$ python -q
>>> import numpy as np
>>> np.set_printoptions(precision=3, suppress=True, linewidth=120)
>>> J = np.loadtxt("out13.csv", delimiter=",")
>>> print(J)
[[-3.  1.  0.  0.  0.  0.  0.  0.]
 [ 0. -3.  1.  0.  0.  0.  0.  0.]
 [ 0.  0. -3.  1.  0.  0.  0.  0.]
 [ 0.  0.  0. -3.  1.  0.  0.  0.]
 [ 0.  0.  0.  0. -3.  1.  0.  0.]
 [ 0.  0.  0.  0.  0. -3.  1.  0.]
 [ 0.  0.  0.  0.  0.  0. -3.  1.]
 [ 0.  0.  0.  0.  0.  0.  0. -3.]]
>>> rng = np.random.default_rng(376601)
>>> idx = rng.permutation(8)
>>> print(idx)
[7 2 3 6 4 1 5 0]
>>> A2 = J[idx][:, idx]
>>> print(np.sort(np.abs(np.linalg.eigvals(A2))))
[3. 3. 3. 3. 3. 3. 3. 3.]
>>> print(np.diag(A2))
[-3. -3. -3. -3. -3. -3. -3. -3.]
>>> print(np.trace(A2))
-24.0
>>> print(A2)
[[-3.  0.  0.  0.  0.  0.  0.  0.]
 [ 0. -3.  1.  0.  0.  0.  0.  0.]
 [ 0.  0. -3.  0.  1.  0.  0.  0.]
 [ 1.  0.  0. -3.  0.  0.  0.  0.]
 [ 0.  0.  0.  0. -3.  0.  1.  0.]
 [ 0.  1.  0.  0.  0. -3.  0.  0.]
 [ 0.  0.  0.  1.  0.  0. -3.  0.]
 [ 0.  0.  0.  0.  0.  1.  0. -3.]]
>>> print(np.round(np.linalg.det(A2), 3), round(float(np.linalg.det(J[idx])), 3))
6561.0 -6561.0
>>> A2 = np.array([[-2, 2, -2],
...     [1, 1, -2],
...     [-3, 1, 1],
...     [2, 0, -3],
...     [3, 0, 3],
...     [3, 2, -3],
...     [-2, -1, 3],
...     [-2, -2, -2]])
>>> print(np.einsum("ik,kj->ij", J, A2))
[[  7.  -5.   4.]
 [ -6.  -2.   7.]
 [ 11.  -3.  -6.]
 [ -3.   0.  12.]
 [ -6.   2. -12.]
 [-11.  -7.  12.]
 [  4.   1. -11.]
 [  6.   6.   6.]]
>>> print(np.einsum("ij->j", J))
[-3. -2. -2. -2. -2. -2. -2. -2.]
>>> A2 @ J
Traceback (most recent call last):
  File "<python-input-16>", line 1, in <module>
    A2 @ J
    ~~~^~~
ValueError: matmul: Input operand 1 has a mismatch in its core dimension 0, with gufunc signature (n?,k),(k,m?)->(n?,m?) (size 8 is different from 3)
>>> print(np.einsum("ij,ij->i", J, J))
[10. 10. 10. 10. 10. 10. 10.  9.]
>>> print(A2.T @ J.T)
[[  7.  -6.  11.  -3.  -6. -11.   4.   6.]
 [ -5.  -2.  -3.   0.   2.  -7.   1.   6.]
 [  4.   7.  -6.  12. -12.  12. -11.   6.]]
>>> mat = np.array([[-1.98, 1.0, -3.0], [3.0, 1.02, 0.0], [-2.0, 1.0, -2.98]])
>>> print(round(float(np.abs(np.linalg.eigvals(mat)).max()), 3))
5.444
>>> print((mat + mat.T) / 2)
[[-1.98  2.   -2.5 ]
 [ 2.    1.02  0.5 ]
 [-2.5   0.5  -2.98]]
>>> np.linalg.determinant(mat)
Traceback (most recent call last):
  File "<python-input-22>", line 1, in <module>
    np.linalg.determinant(mat)
    ^^^^^^^^^^^^^^^^^^^^^
AttributeError: module 'numpy.linalg' has no attribute 'determinant'
>>> print(np.allclose(mat, mat.T))
False
>>> Uu, sigma, Vt = np.linalg.svd(mat)
>>> print(sigma)
[5.498 2.759 0.011]
>>> A2 = Uu[:, :2] @ np.diag(sigma[:2]) @ Vt[:2]
>>> print(np.round(np.abs(mat - A2).max(), 3))
0.006
>>> print(np.linalg.matrix_rank(A2))
2
>>> hat = np.triu(np.array([[5, 1, 3], [2, 1, 0], [0, 1, 3]]), 1) + np.eye(3)
>>> A2 = hat @ mat @ np.linalg.inv(hat)
>>> print(np.round(np.trace(A2), 3), np.trace(mat))
-3.94 -3.94
>>> print(hat @ mat - mat @ hat)
[[-3.  6. -3.]
 [ 0. -3. -9.]
 [ 0.  2.  6.]]
>>> print(np.linalg.matrix_rank(A2))
3
>>> print(np.round(np.linalg.det(A2), 3))
-0.162
>>> print(A2)
[[-4.98 10.    3.  ]
 [ 3.   -1.98 -9.  ]
 [-2.    3.    3.02]]
>>> feats = np.loadtxt("m.csv", delimiter=",")
>>> print(feats)
[[ 4.  2.  9.  0.  0.  2.  4.  3.  0.]
 [ 0.  0.  6.  7.  6.  6.  9.  7. -6.]
 [ 8.  2.  5.  5.  5.  7.  9.  0. -5.]
 [ 1.  5.  5.  6.  9.  6.  0.  2. -9.]
 [ 2.  1.  2.  7.  9.  2.  8.  1. -9.]
 [ 1.  1.  3.  1.  4.  3.  1.  4. -4.]
 [ 5.  4.  5.  7.  1.  8.  1.  2. -1.]
 [ 2.  9.  1.  9.  3.  1.  7.  5. -3.]]
>>> A2 = feats + rng.integers(-2, 3, (8, 1)) @ rng.integers(-2, 3, (1, 9))
>>> print(A2)
[[  6.  -2.   9.  -4.  -4.  -2.   6.  -1.   4.]
 [ -2.   4.   6.  11.  10.  10.   7.  11. -10.]
 [  7.   4.   5.   7.   7.   9.   8.   2.  -7.]
 [  2.   3.   5.   4.   7.   4.   1.   0.  -7.]
 [  3.  -1.   2.   5.   7.   0.   9.  -1.  -7.]
 [  0.   3.   3.   3.   6.   5.   0.   6.  -6.]
 [  3.   8.   5.  11.   5.  12.  -1.   6.  -5.]
 [  2.   9.   1.   9.   3.   1.   7.   5.  -3.]]
>>> print(A2 - feats)
[[ 2. -4.  0. -4. -4. -4.  2. -4.  4.]
 [-2.  4.  0.  4.  4.  4. -2.  4. -4.]
 [-1.  2.  0.  2.  2.  2. -1.  2. -2.]
 [ 1. -2.  0. -2. -2. -2.  1. -2.  2.]
 [ 1. -2.  0. -2. -2. -2.  1. -2.  2.]
 [-1.  2.  0.  2.  2.  2. -1.  2. -2.]
 [-2.  4.  0.  4.  4.  4. -2.  4. -4.]
 [ 0.  0.  0.  0.  0.  0.  0.  0.  0.]]
>>> print(np.linalg.matrix_rank(A2 - feats, tol=1e-8))
1
>>> print(np.round(np.linalg.svd(A2 - feats, compute_uv=False), 3) + 0)
[20.396  0.     0.     0.     0.     0.     0.     0.   ]
